% python3 -q
>>> import numpy as np
>>> np.set_printoptions(precision=3, suppress=True, linewidth=100, legacy="1.25")
>>> K = np.loadtxt("layer8.csv", delimiter=",")
>>> K
array([[0.135, 0.096, 0.115, 0.058, 0.135, 0.154, 0.096, 0.038, 0.173],
       [0.132, 0.237, 0.211, 0.105, 0.   , 0.026, 0.105, 0.158, 0.026],
       [0.119, 0.119, 0.048, 0.167, 0.19 , 0.095, 0.119, 0.048, 0.095],
       [0.257, 0.029, 0.086, 0.114, 0.2  , 0.057, 0.114, 0.029, 0.114],
       [0.094, 0.132, 0.151, 0.151, 0.151, 0.113, 0.094, 0.094, 0.019],
       [0.022, 0.   , 0.089, 0.111, 0.156, 0.222, 0.089, 0.178, 0.133],
       [0.   , 0.059, 0.059, 0.206, 0.   , 0.206, 0.059, 0.147, 0.265],
       [0.081, 0.162, 0.081, 0.162, 0.081, 0.   , 0.162, 0.135, 0.135],
       [0.122, 0.143, 0.143, 0.082, 0.143, 0.122, 0.02 , 0.102, 0.122]])
>>> # row-stochastic, so 1 is an eigenvalue
>>> q, evecs = np.linalg.qr(K[:, :3])[0], np.linalg.qr(K[:, 3:])[0]
>>> sigma = np.linalg.svd(q.T @ evecs, compute_uv=False)
>>> sigma
array([0.969, 0.905, 0.706])
>>> E = np.load("arr.npy")
>>> E
array([[-1,  0,  0, -1,  1,  1,  0],
       [ 3,  4,  4,  3,  5,  5,  4],
       [ 3,  4,  4,  3,  5,  5,  4],
       [ 1,  2,  2,  1,  3,  3,  2],
       [-1,  0,  0, -1,  1,  1,  0]])
>>> other = E[0, 0] * E[1:] - np.outer(E[1:, 0], E[0])
>>> other
array([[ 0, -4, -4,  0, -8, -8, -4],
       [ 0, -4, -4,  0, -8, -8, -4],
       [ 0, -2, -2,  0, -4, -4, -2],
       [ 0,  0,  0,  0,  0,  0,  0]])
>>> E[:, 0] / E[0, 0]
array([ 1., -3., -3., -1.,  1.])
>>> left, sigma, Vt = np.linalg.svd(E)
>>> np.argmax(sigma[:-1] / (sigma[1:] + 1e-6)) + 1
2
>>> other = left[:, :2] @ np.diag(sigma[:2]) @ Vt[:2]
>>> np.linalg.matrix_rank(other)
2
>>> round(float(np.abs(E - other).max()), 3)
0.0
>>> T = np.stack([E, 2 * E, E[::-1]])
>>> np.einsum("bij,cij->bc", T, T)
array([[ 272,  544,  244],
       [ 544, 1088,  488],
       [ 244,  488,  272]])
>>> T.sum(axis=0)
array([[-4,  0,  0, -4,  4,  4,  0],
       [10, 14, 14, 10, 18, 18, 14],
       [12, 16, 16, 12, 20, 20, 16],
       [ 6, 10, 10,  6, 14, 14, 10],
       [-4,  0,  0, -4,  4,  4,  0]])
>>> np.linalg.matrix_rank(T.reshape(3, -1))
2
>>> np.linalg.norm(T, axis=(1, 2))
array([16.492, 32.985, 16.492])
>>> T.shape
(3, 5, 7)
>>> (T @ E.T).shape
(3, 5, 5)
>>> round(np.linalg.norm(E, 2) / np.linalg.norm(E), 3)
0.984
>>> np.linalg.cond(E) > 100
True
>>> np.argsort(-np.linalg.norm(E, axis=0).round(6), kind="stable")[:3]
array([4, 5, 1])
>>> other = np.array([[-3, 5], [-4, -2]])
>>> A = np.tile(other, (2, 2))
>>> A
array([[-3,  5, -3,  5],
       [-4, -2, -4, -2],
       [-3,  5, -3,  5],
       [-4, -2, -4, -2]])
>>> T = np.stack([A, -2 * A, A[::-1]])
>>> np.einsum("bij,cij->bc", T, T)
array([[ 216, -432,   16],
       [-432,  864,  -32],
       [  16,  -32,  216]])
>>> T.shape
(3, 4, 4)
>>> np.linalg.norm(T, axis=(1, 2))
array([14.697, 29.394, 14.697])
>>> other = np.array([[0, 3, 3], [0, 3, 1], [1, 3, 0], [3, 1, 1]])
>>> np.einsum("ik,kj->ij", A, other)
array([[ 12,   2,   1],
       [-10, -32, -16],
       [ 12,   2,   1],
       [-10, -32, -16]])
>>> np.einsum("ik,kj->ji", A, other)
array([[ 12, -10,  12, -10],
       [  2, -32,   2, -32],
       [  1, -16,   1, -16]])
>>> np.vstack([A, other.T]).shape
(7, 4)
>>> left, sigma, Vt = np.linalg.svd(A)
>>> np.argmax(sigma[:-1] / (sigma[1:] + 1e-6)) + 1
2
>>> sigma.round(3) + 0
array([11.71 ,  8.881,  0.   ,  0.   ])
>>> other = left[:, :2] @ np.diag(sigma[:2]) @ Vt[:2]
>>> np.linalg.matrix_rank(A, rtol=0.05)
2
>>> round(float(np.abs(A - other).max()), 3)
0.0
>>> other
array([[-3.,  5., -3.,  5.],
       [-4., -2., -4., -2.],
       [-3.,  5., -3.,  5.],
       [-4., -2., -4., -2.]])
>>> round(np.linalg.norm(A - other, 2), 3), np.round(sigma[2], 3)
(0.0, 0.0)
>>> X = np.loadtxt("x.csv", delimiter=",")
>>> X
array([[0., 1., 1., 1., 1., 1., 1., 1., 1., 1.],
       [1., 0., 1., 1., 1., 1., 1., 1., 1., 1.],
       [1., 1., 0., 1., 1., 1., 1., 1., 1., 1.],
       [1., 1., 1., 0., 1., 1., 1., 1., 1., 1.],
       [1., 1., 1., 1., 0., 1., 1., 1., 1., 1.],
       [1., 1., 1., 1., 1., 0., 1., 1., 1., 1.],
       [1., 1., 1., 1., 1., 1., 0., 1., 1., 1.],
       [1., 1., 1., 1., 1., 1., 1., 0., 1., 1.],
       [1., 1., 1., 1., 1., 1., 1., 1., 0., 1.],
       [1., 1., 1., 1., 1., 1., 1., 1., 1., 0.]])
>>> rng = np.random.default_rng(611184)
>>> other = X + rng.integers(-2, 3, (10, 1)) @ rng.integers(-2, 3, (1, 10))
>>> other
array([[-4.,  1.,  5., -1.,  1.,  3., -1.,  1.,  3.,  5.],
       [ 3.,  0., -1.,  2.,  1.,  0.,  2.,  1.,  0., -1.],
       [ 3.,  1., -2.,  2.,  1.,  0.,  2.,  1.,  0., -1.],
       [ 5.,  1., -3.,  2.,  1., -1.,  3.,  1., -1., -3.],
       [-3.,  1.,  5., -1.,  0.,  3., -1.,  1.,  3.,  5.],
       [ 3.,  1., -1.,  2.,  1., -1.,  2.,  1.,  0., -1.],
       [-3.,  1.,  5., -1.,  1.,  3., -2.,  1.,  3.,  5.],
       [ 5.,  1., -3.,  3.,  1., -1.,  3.,  0., -1., -3.],
       [-3.,  1.,  5., -1.,  1.,  3., -1.,  1.,  2.,  5.],
       [-3.,  1.,  5., -1.,  1.,  3., -1.,  1.,  3.,  4.]])
>>> np.round(np.linalg.svd(other - X, compute_uv=False), 3) + 0
array([22.271,  0.   ,  0.   ,  0.   ,  0.   ,  0.   ,  0.   ,  0.   ,  0.   ,  0.   ])
>>> np.linalg.matrix_rank(other - X, tol=1e-8)
1
>>> np.abs(other - X).sum(axis=1)
array([20., 10., 10., 20., 20., 10., 20., 20., 20., 20.])
>>> other - X
array([[-4.,  0.,  4., -2.,  0.,  2., -2.,  0.,  2.,  4.],
       [ 2.,  0., -2.,  1.,  0., -1.,  1.,  0., -1., -2.],
       [ 2.,  0., -2.,  1.,  0., -1.,  1.,  0., -1., -2.],
       [ 4.,  0., -4.,  2.,  0., -2.,  2.,  0., -2., -4.],
       [-4.,  0.,  4., -2.,  0.,  2., -2.,  0.,  2.,  4.],
       [ 2.,  0., -2.,  1.,  0., -1.,  1.,  0., -1., -2.],
       [-4.,  0.,  4., -2.,  0.,  2., -2.,  0.,  2.,  4.],
       [ 4.,  0., -4.,  2.,  0., -2.,  2.,  0., -2., -4.],
       [-4.,  0.,  4., -2.,  0.,  2., -2.,  0.,  2.,  4.],
       [-4.,  0.,  4., -2.,  0.,  2., -2.,  0.,  2.,  4.]])
>>> r0 = np.array([1, 1])
>>> np.array([np.convolve(row, r0, "same") for row in X])
array([[0., 1., 2., 2., 2., 2., 2., 2., 2., 2.],
       [1., 1., 1., 2., 2., 2., 2., 2., 2., 2.],
       [1., 2., 1., 1., 2., 2., 2., 2., 2., 2.],
       [1., 2., 2., 1., 1., 2., 2., 2., 2., 2.],
       [1., 2., 2., 2., 1., 1., 2., 2., 2., 2.],
       [1., 2., 2., 2., 2., 1., 1., 2., 2., 2.],
       [1., 2., 2., 2., 2., 2., 1., 1., 2., 2.],
       [1., 2., 2., 2., 2., 2., 2., 1., 1., 2.],
       [1., 2., 2., 2., 2., 2., 2., 2., 1., 1.],
       [1., 2., 2., 2., 2., 2., 2., 2., 2., 1.]])
>>> J = np.loadtxt("sample16.csv", delimiter=",")
>>> J
array([[-2.,  1.,  1.,  1.,  1.,  1.,  1.,  1.,  1.],
       [ 1., -2.,  1.,  1.,  1.,  1.,  1.,  1.,  1.],
       [ 1.,  1., -2.,  1.,  1.,  1.,  1.,  1.,  1.],
       [ 1.,  1.,  1., -2.,  1.,  1.,  1.,  1.,  1.],
       [ 1.,  1.,  1.,  1., -2.,  1.,  1.,  1.,  1.],
       [ 1.,  1.,  1.,  1.,  1., -2.,  1.,  1.,  1.],
       [ 1.,  1.,  1.,  1.,  1.,  1., -2.,  1.,  1.],
       [ 1.,  1.,  1.,  1.,  1.,  1.,  1., -2.,  1.],
       [ 1.,  1.,  1.,  1.,  1.,  1.,  1.,  1., -2.]])
>>> # symmetric
>>> vals, evecs = np.linalg.eigh(J)
>>> vec = np.array([2, -2, 0, 2, 2, 2, 2, 0, 1])
>>> (np.sign(evecs[:, -1].round(6)) == np.sign(evecs[0, -1].round(6))).astype(int)
array([1, 1, 1, 1, 1, 1, 1, 1, 1])
